$ ipython --no-banner

In [1]: import numpy as np

In [2]: np.set_printoptions(precision=1, suppress=True, linewidth=200)

In [3]: rd = lambda a: np.round(a, 1) + 0

In [4]: A = np.array([[0.2, 0.8], [0.4, 0.6]])

In [5]: print(A)
[[0.2 0.8]
 [0.4 0.6]]

In [6]: Q = A.astype(float).copy()

In [7]: for j in range(2):
   ...:     Q[:, j] -= Q[:, :j] @ (Q[:, :j].T @ Q[:, j])
   ...:     Q[:, j] /= np.linalg.norm(Q[:, j])
   ...: 

In [8]: print(rd(Q.T @ Q))
[[1. 0.]
 [0. 1.]]

In [9]: print(rd(np.poly(A)))
[ 1.  -0.8 -0.2]

In [10]: print(np.kron(np.eye(2, dtype=int), A))
[[0.2 0.8 0.  0. ]
 [0.4 0.6 0.  0. ]
 [0.  0.  0.2 0.8]
 [0.  0.  0.4 0.6]]

In [11]: print(rd(np.linalg.det(A.T)))
-0.2

In [12]: print(rd(np.einsum("ij,ji->", A, A)))
1.0

In [13]: print(np.einsum("ii->", A))
0.8

In [14]: print(rd(np.linalg.det(2 * A)), rd(np.linalg.det(A)))
-0.8 -0.2

In [15]: A2 = A / np.sqrt((A ** 2).mean(axis=1, keepdims=True))

In [16]: print(rd(A2[0]))
[0.3 1.4]

In [17]: print(rd(A - A.mean(axis=1, keepdims=True)))
[[-0.3  0.3]
 [-0.1  0.1]]

In [18]: J = np.load("out3.npy")

In [19]: print(J)
[[7 8 5 6 3]
 [6 3 2 1 7]
 [6 3 7 8 1]
 [5 3 4 2 1]
 [7 9 2 7 8]]

In [20]: left, sigma, Vh = np.linalg.svd(J)

In [21]: print(np.argmax(sigma[:-1] / (sigma[1:] + 1e-6)) + 1)
4

In [22]: print(rd(sigma))
[25.4  8.2  4.5  3.   0.2]

In [23]: A2 = left[:, :4] @ np.diag(sigma[:4]) @ Vh[:4]

In [24]: print(np.linalg.matrix_rank(A2))
4

In [25]: print(rd(np.linalg.norm(J - A2) / np.linalg.norm(J)))
0.0

In [26]: A2 = J / np.sqrt((J ** 2).mean(axis=1, keepdims=True))

In [27]: print(np.linalg.matrix_rank(J - J.mean(axis=1, keepdims=True)))
4

In [28]: print(rd(A2[4]))
[1.  1.3 0.3 1.  1.1]

In [29]: print((J - J.T) / 2)
[[ 0.   1.  -0.5  0.5 -2. ]
 [-1.   0.  -0.5 -1.  -1. ]
 [ 0.5  0.5  0.   2.  -0.5]
 [-0.5  1.  -2.   0.  -3. ]
 [ 2.   1.   0.5  3.   0. ]]

In [30]: print(np.allclose(J @ J.T, J.T @ J))
False

In [31]: print(rd(np.sort(np.abs(np.linalg.eigvals(J)))))
[ 0.9  0.9  3.9  7.9 24.1]

In [32]: print(rd(np.linalg.det(J)))
-663.0

In [33]: print((J + J.T) / 2)
[[7.  7.  5.5 5.5 5. ]
 [7.  3.  2.5 2.  8. ]
 [5.5 2.5 7.  6.  1.5]
 [5.5 2.  6.  2.  4. ]
 [5.  8.  1.5 4.  8. ]]

In [34]: Q, Rm = np.linalg.qr(J)

In [35]: print(rd(Rm))
[[-14.  -12.2  -8.8 -11.1  -9.3]
 [  0.    4.9  -2.1   1.8   2. ]
 [  0.    0.   -4.   -4.    5.5]
 [  0.    0.    0.    3.4   1.8]
 [  0.    0.    0.    0.   -0.7]]

In [36]: print(rd(Q))
[[-0.5  0.4 -0.3 -0.5 -0.5]
 [-0.4 -0.5  0.7 -0.1 -0.4]
 [-0.4 -0.5 -0.6  0.5 -0.1]
 [-0.4 -0.3 -0.1 -0.5  0.7]
 [-0.5  0.6  0.3  0.5  0.3]]

In [37]: print(np.trace(Q @ Q.T))
5.0

In [38]: print(rd(Q.T @ Q))
[[1. 0. 0. 0. 0.]
 [0. 1. 0. 0. 0.]
 [0. 0. 1. 0. 0.]
 [0. 0. 0. 1. 0.]
 [0. 0. 0. 0. 1.]]

In [39]: print(rd(np.abs(np.diag(Rm))))
[14.   4.9  4.   3.4  0.7]

In [40]: print(rd(np.einsum("ij,ji->", Q, Q)))
1.5

In [41]: print(rd(np.kron(np.eye(2, dtype=int), Q)))
[[-0.5  0.4 -0.3 -0.5 -0.5  0.   0.   0.   0.   0. ]
 [-0.4 -0.5  0.7 -0.1 -0.4  0.   0.   0.   0.   0. ]
 [-0.4 -0.5 -0.6  0.5 -0.1  0.   0.   0.   0.   0. ]
 [-0.4 -0.3 -0.1 -0.5  0.7  0.   0.   0.   0.   0. ]
 [-0.5  0.6  0.3  0.5  0.3  0.   0.   0.   0.   0. ]
 [ 0.   0.   0.   0.   0.  -0.5  0.4 -0.3 -0.5 -0.5]
 [ 0.   0.   0.   0.   0.  -0.4 -0.5  0.7 -0.1 -0.4]
 [ 0.   0.   0.   0.   0.  -0.4 -0.5 -0.6  0.5 -0.1]
 [ 0.   0.   0.   0.   0.  -0.4 -0.3 -0.1 -0.5  0.7]
 [ 0.   0.   0.   0.   0.  -0.5  0.6  0.3  0.5  0.3]]

In [42]: print(rd(np.poly(Q)))
[ 1.   1.7  0.7 -0.7 -1.7 -1. ]

In [43]: print(rd(np.linalg.det(2 * Q)), rd(np.linalg.det(Q)))
32.0 1.0
